% ipython --no-banner

In [1]: import numpy as np

In [2]: np.set_printoptions(precision=2, suppress=True, linewidth=120)

In [3]: J = np.load("layer2.npy")

In [4]: J
Out[4]: 
array([[ 40.9 , -29.98,   1.9 ,  -3.98,   1.22,  30.49,   4.45,  13.17,  17.33],
       [ 30.94, -22.08,   2.06,  -2.02,   1.31,  23.6 ,   3.07,   9.14,  12.97],
       [ 28.77, -11.88,   8.02,  11.07,   4.12,  15.8 ,  -6.79,  -2.06,  14.26],
       [-35.  ,  42.34,  10.02,  27.99,   5.02, -37.11, -22.77, -31.55, -11.13],
       [-33.96,  15.86,  -8.44,  -9.66,  -3.61, -19.67,   5.77,  -0.25, -16.09],
       [ 45.44, -19.75,  12.11,  16.44,   6.07,  25.97, -10.22,  -1.68,  22.08],
       [-41.4 ,  14.12, -14.16, -21.31,  -6.98, -20.52,  13.59,   6.88, -20.87],
       [ -3.55,  -8.44,  -8.18, -16.14,  -4.19,   3.61,  12.05,  11.74,  -3.79]])

In [5]: round(np.linalg.norm(J, 2) / np.linalg.norm(J), 2)
Out[5]: np.float64(0.89)

In [6]: U, s, VT = np.linalg.svd(J)

In [7]: s
Out[7]: array([142.21,  74.59,   1.13,   0.71,   0.67,   0.53,   0.24,   0.16])

In [8]: Y = U[:, :2] @ np.diag(s[:2]) @ VT[:2]

In [9]: round(np.linalg.norm(J - Y) / np.linalg.norm(J), 2)
Out[9]: np.float64(0.01)

In [10]: round(float(np.linalg.norm(J - Y, 2)), 2), round(float(s[2]), 2)
Out[10]: (1.13, 1.13)

In [11]: C2 = J.T @ J

In [12]: round(np.trace(C2), 2), np.round((J ** 2).sum(), 2)
Out[12]: (np.float64(25790.38), np.float64(25790.38))

In [13]: np.linalg.svd(J, compute_uv=False) ** 2
Out[13]: array([20224.05,  5563.73,     1.29,     0.5 ,     0.45,     0.28,     0.06,     0.02])

In [14]: def softmax(z):
    ...:     e = np.exp(z - z.max(axis=-1, keepdims=True))
    ...:     return e / e.sum(axis=-1, keepdims=True)
    ...: 

In [15]: np.round(softmax(J[4]), 2) + 0
Out[15]: array([0., 1., 0., 0., 0., 0., 0., 0., 0.])

In [16]: np.round(softmax(10 * J[4]), 2) + 0
Out[16]: array([0., 1., 0., 0., 0., 0., 0., 0., 0.])

In [17]: att = J @ J.T / np.sqrt(9)

In [18]: softmax(att).round(6).argmax(axis=1)
Out[18]: array([0, 0, 5, 3, 6, 5, 6, 6])

In [19]: np.round(softmax(att), 2) + 0
Out[19]: 
array([[1., 0., 0., 0., 0., 0., 0., 0.],
       [1., 0., 0., 0., 0., 0., 0., 0.],
       [0., 0., 0., 0., 0., 1., 0., 0.],
       [0., 0., 0., 1., 0., 0., 0., 0.],
       [0., 0., 0., 0., 0., 0., 1., 0.],
       [0., 0., 0., 0., 0., 1., 0., 0.],
       [0., 0., 0., 0., 0., 0., 1., 0.],
       [0., 0., 0., 0., 0., 0., 1., 0.]])

In [20]: np.round(softmax(att + np.triu(np.full(att.shape, -np.inf), 1)), 2) + 0
Out[20]: 
array([[1.  , 0.  , 0.  , 0.  , 0.  , 0.  , 0.  , 0.  ],
       [1.  , 0.  , 0.  , 0.  , 0.  , 0.  , 0.  , 0.  ],
       [1.  , 0.  , 0.  , 0.  , 0.  , 0.  , 0.  , 0.  ],
       [0.  , 0.  , 0.  , 1.  , 0.  , 0.  , 0.  , 0.  ],
       [0.  , 0.  , 0.  , 0.98, 0.02, 0.  , 0.  , 0.  ],
       [0.  , 0.  , 0.  , 0.  , 0.  , 1.  , 0.  , 0.  ],
       [0.  , 0.  , 0.  , 0.  , 0.  , 0.  , 1.  , 0.  ],
       [0.  , 0.  , 0.  , 0.  , 0.  , 0.  , 1.  , 0.  ]])
